$ python -q
>>> import numpy as np
>>> np.set_printoptions(suppress=True, linewidth=140)
>>> def rd(a):
...     return np.round(a, 3) + 0
... 
>>> m1 = np.diag(np.array([-8, -6, 2]))
>>> m1
array([[-8,  0,  0],
       [ 0, -6,  0],
       [ 0,  0,  2]])
>>> np.prod(np.diag(m1)), rd(np.linalg.det(m1))
(np.int64(96), np.float64(96.0))
>>> np.linalg.matrix_rank(m1 - m1[0, 0] * np.eye(3))
np.int64(2)
>>> rd(np.linalg.svd(m1, compute_uv=False))
array([8., 6., 2.])
>>> rd(np.linalg.norm(m1, axis=0))
array([8., 6., 2.])
>>> rd(np.linalg.pinv(m1))
array([[-0.125,  0.   ,  0.   ],
       [ 0.   , -0.167,  0.   ],
       [ 0.   ,  0.   ,  0.5  ]])
>>> m1 @ m1.T
array([[64,  0,  0],
       [ 0, 36,  0],
       [ 0,  0,  4]])
>>> rd(np.sort(np.linalg.eigvals(m1).real))
array([-8., -6.,  2.])
>>> np.flatnonzero(np.linalg.matrix_power((m1 != 0) + (m1.T != 0) + np.eye(3), 3)[0])
array([0])
>>> rng = np.random.default_rng(59)
>>> A2 = m1 + rng.integers(-2, 3, (3, 2)) @ rng.integers(-2, 3, (2, 3))
>>> A2
array([[ -6,  -1,  -1],
       [ -2, -11,  -5],
       [  6,   3,   5]])
>>> rd(np.linalg.svd(A2 - m1, compute_uv=False))
array([9.798, 4.243, 0.   ])
>>> A2 - m1
array([[ 2, -1, -1],
       [-2, -5, -5],
       [ 6,  3,  3]])
>>> np.linalg.matrix_rank(A2 - m1, tol=1e-8)
np.int64(2)
>>> K = np.loadtxt("mat.csv", delimiter=",")
>>> K
array([[  0.,   7.,  -7.],
       [ -3.,  -1.,  -7.],
       [ -9.,   4., -28.]])
>>> A2 = K + rng.integers(-2, 3, (3, 2)) @ rng.integers(-2, 3, (2, 3))
>>> A2
array([[  4.,  11.,  -7.],
       [  1.,   3.,  -3.],
       [ -5.,   8., -28.]])
>>> np.linalg.matrix_rank(A2 - K, tol=1e-8)
np.int64(2)
>>> A2 - K
array([[4., 4., 0.],
       [4., 4., 4.],
       [4., 4., 0.]])
>>> arr = np.load("data.npy")
>>> arr
array([[-2.,  2., -1.,  1.],
       [-4.,  4., -1.,  1.],
       [-4.,  2.,  2.,  0.],
       [-4.,  2.,  1.,  1.]])
>>> Uu, sv, Vh = np.linalg.svd(arr)
>>> np.argmax(sv[:-1] / (sv[1:] + 1e-6)) + 1
np.int64(3)
>>> A2 = Uu[:, :3] @ np.diag(sv[:3]) @ Vh[:3]
>>> np.linalg.matrix_rank(arr, rtol=0.05)
np.int64(3)
>>> rd(A2)
array([[-2.,  2., -1.,  1.],
       [-4.,  4., -1.,  1.],
       [-4.,  2.,  2.,  0.],
       [-4.,  2.,  1.,  1.]])
>>> rd(np.abs(arr - A2).max())
np.float64(0.0)
>>> O, _ = np.linalg.qr(np.array([[-1.2, -0.8, -1.7], [-0.1, 2.4, 2.6], [0.8, -1.2, 0.9]]))
>>> ev = np.array([3, 3, 1])
>>> M = O @ np.diag(ev) @ O.T
>>> rd(M)
array([[ 2.603, -0.459, -0.653],
       [-0.459,  2.47 , -0.754],
       [-0.653, -0.754,  1.927]])
>>> ev, evecs = np.linalg.eigh(M)
>>> rd(np.linalg.svd(M, compute_uv=False))
array([3., 3., 1.])
>>> np.unique(ev.round(6) + 0, return_counts=True)[1]
array([1, 2])
>>> rd(np.linalg.eigvalsh(M + 5 * np.eye(3)))
array([6., 8., 8.])
>>> rd(np.linalg.eigvalsh(M @ M))
array([1., 9., 9.])
>>> rd(ev.sum()), rd(np.trace(M))
(np.float64(7.0), np.float64(7.0))
>>> rd(evecs.T @ evecs)
array([[1., 0., 0.],
       [0., 1., 0.],
       [0., 0., 1.]])
>>> rd(evecs @ np.diag(ev) @ evecs.T)
array([[ 2.603, -0.459, -0.653],
       [-0.459,  2.47 , -0.754],
       [-0.653, -0.754,  1.927]])
>>> Lm = np.linalg.cholesky(M)
>>> np.linalg.eigvalsh(M).min() > 0
np.True_
>>> rd(M / np.sqrt(np.outer(np.diag(M), np.diag(M))))
array([[ 1.   , -0.181, -0.291],
       [-0.181,  1.   , -0.346],
       [-0.291, -0.346,  1.   ]])
>>> ev, evecs = np.linalg.eigh(M)
>>> x = np.array([1, 9, 6])
>>> rd(evecs * np.maximum(ev, 0) @ evecs.T)
array([[ 2.603, -0.459, -0.653],
       [-0.459,  2.47 , -0.754],
       [-0.653, -0.754,  1.927]])
>>> rd(np.abs(M).sum(axis=1).max()), rd(np.abs(ev).max())
(np.float64(3.714), np.float64(3.0))
>>> rd(evecs * np.abs(ev) @ evecs.T)
array([[ 2.603, -0.459, -0.653],
       [-0.459,  2.47 , -0.754],
       [-0.653, -0.754,  1.927]])
>>> theta = np.radians(15)
>>> r_ = np.eye(3)
>>> r_[2, 2] = r_[0, 0] = np.cos(theta)
>>> r_[2, 0], r_[0, 2] = -np.sin(theta), np.sin(theta)
>>> rd(r_)
array([[ 0.966,  0.   ,  0.259],
       [ 0.   ,  1.   ,  0.   ],
       [-0.259,  0.   ,  0.966]])
>>> A2 = M @ r_.T
>>> np.allclose(M @ M.T, A2 @ A2.T)
True
>>> rd(np.linalg.det(r_)), rd(np.trace(r_))
(np.float64(1.0), np.float64(2.932))
>>> basis = np.array([[0, 4, 1], [1, 5, 0], [1, 3, 3]])
>>> J = (rng.random((14, 3)) < 0.25) @ basis
>>> J
array([[ 0,  4,  1],
       [ 2, 12,  4],
       [ 1,  3,  3],
       [ 0,  4,  1],
       [ 2,  8,  3],
       [ 0,  0,  0],
       [ 1,  3,  3],
       [ 1,  3,  3],
       [ 0,  0,  0],
       [ 1,  5,  0],
       [ 2, 12,  4],
       [ 0,  0,  0],
       [ 1,  5,  0],
       [ 0,  4,  1]])
>>> rd(np.linalg.norm(J[2], 1)), rd(np.linalg.norm(J[2], np.inf))
(np.float64(7.0), np.float64(3.0))
>>> rd(np.linalg.norm(J, 2))
np.float64(23.381)
>>> J[2] @ J[4]
np.int64(35)
>>> rd(np.linalg.norm(J, "nuc"))
np.float64(28.801)
>>> rd(np.linalg.norm(J, axis=0))
array([ 4.123, 21.84 ,  8.426])
>>> D = np.linalg.norm(J[:, None] - J[None], axis=-1)
>>> np.unravel_index(D.round(6).argmax(), D.shape)
(np.int64(1), np.int64(5))
>>> np.linalg.matrix_rank(D ** 2)
np.int64(5)
>>> rd(np.linalg.norm(J, axis=1))
array([ 4.123, 12.806,  4.359,  4.123,  8.775,  0.   ,  4.359,  4.359,  0.   ,  5.099, 12.806,  0.   ,  5.099,  4.123])
>>> E = np.load("a.npy")
>>> E
array([[ 2, -2,  2],
       [-2,  4, -3],
       [ 2, -3, -4]])
>>> ev, evecs = np.linalg.eigh(E)
>>> x = np.array([0, -4, -5])
>>> rd(np.linalg.eigvalsh(E[1:, 1:]))
array([-5.,  5.])
>>> rd(evecs * np.maximum(ev, 0) @ evecs.T)
array([[ 2.184, -2.262,  1.07 ],
       [-2.262,  4.372, -1.68 ],
       [ 1.07 , -1.68 ,  0.686]])
>>> Uu, sv, Vh = np.linalg.svd(E, full_matrices=False)
>>> rd(Vh @ Vh.T)
array([[1., 0., 0.],
       [0., 1., 0.],
       [0., 0., 1.]])
>>> rd(np.cumsum(sv ** 2) / np.sum(sv ** 2))
array([0.599, 0.992, 1.   ])
>>> rd(Uu.T @ Uu)
array([[1., 0., 0.],
       [0., 1., 0.],
       [0., 0., 1.]])
>>> X = np.load("w.npy")
>>> X
array([[-0.2, -0.6,  0.5,  0.5],
       [ 0.1,  0.2,  0.7,  0.3],
       [-0.4, -0.4, -0.4, -1.5]])
>>> def softmax(z):
...     e = np.exp(z - z.max(axis=-1, keepdims=True))
...     return e / e.sum(axis=-1, keepdims=True)
... 
>>> rd(softmax(X).sum(axis=1))
array([1., 1., 1.])
>>> rd(softmax(X[1] + -3))
array([0.194, 0.215, 0.354, 0.237])
>>> scores = X @ X.T / np.sqrt(4)
>>> rd(softmax(scores))
array([[0.449, 0.343, 0.209],
       [0.372, 0.425, 0.203],
       [0.138, 0.123, 0.739]])
>>> rd(softmax(scores)[1] @ X)
array([-0.113, -0.219,  0.402,  0.009])
>>> t3 = np.stack([X, 4 * X, X[::-1]])
>>> np.linalg.matrix_rank(t3)
array([3, 3, 3])
>>> rd(np.linalg.norm(t3, axis=(1, 2)))
array([2.064, 8.256, 2.064])
>>> np.linalg.matrix_rank(t3.reshape(3, -1))
np.int64(2)
>>> (t3 @ X.T).shape
(3, 3, 3)
>>> feats = np.load("x.npy")
>>> feats
array([[-5,  0,  0],
       [ 0,  1,  0],
       [ 0,  0,  1]])
>>> A2 = np.array([[-2, 1, -1], [0, -3, 2], [-1, 1, 3]])
>>> np.linalg.matrix_rank(feats @ A2)
np.int64(3)
>>> A2.T @ feats.T
array([[10,  0, -1],
       [-5, -3,  1],
       [ 5,  2,  3]])
>>> np.einsum("ij,ij->i", feats, feats)
array([25,  1,  1])
>>> z = rng.permutation(3)
>>> z
array([1, 2, 0])
>>> A2 = E[z][:, z]
>>> rd(np.sort(np.abs(np.linalg.eigvals(A2))))
array([0.766, 5.242, 6.476])
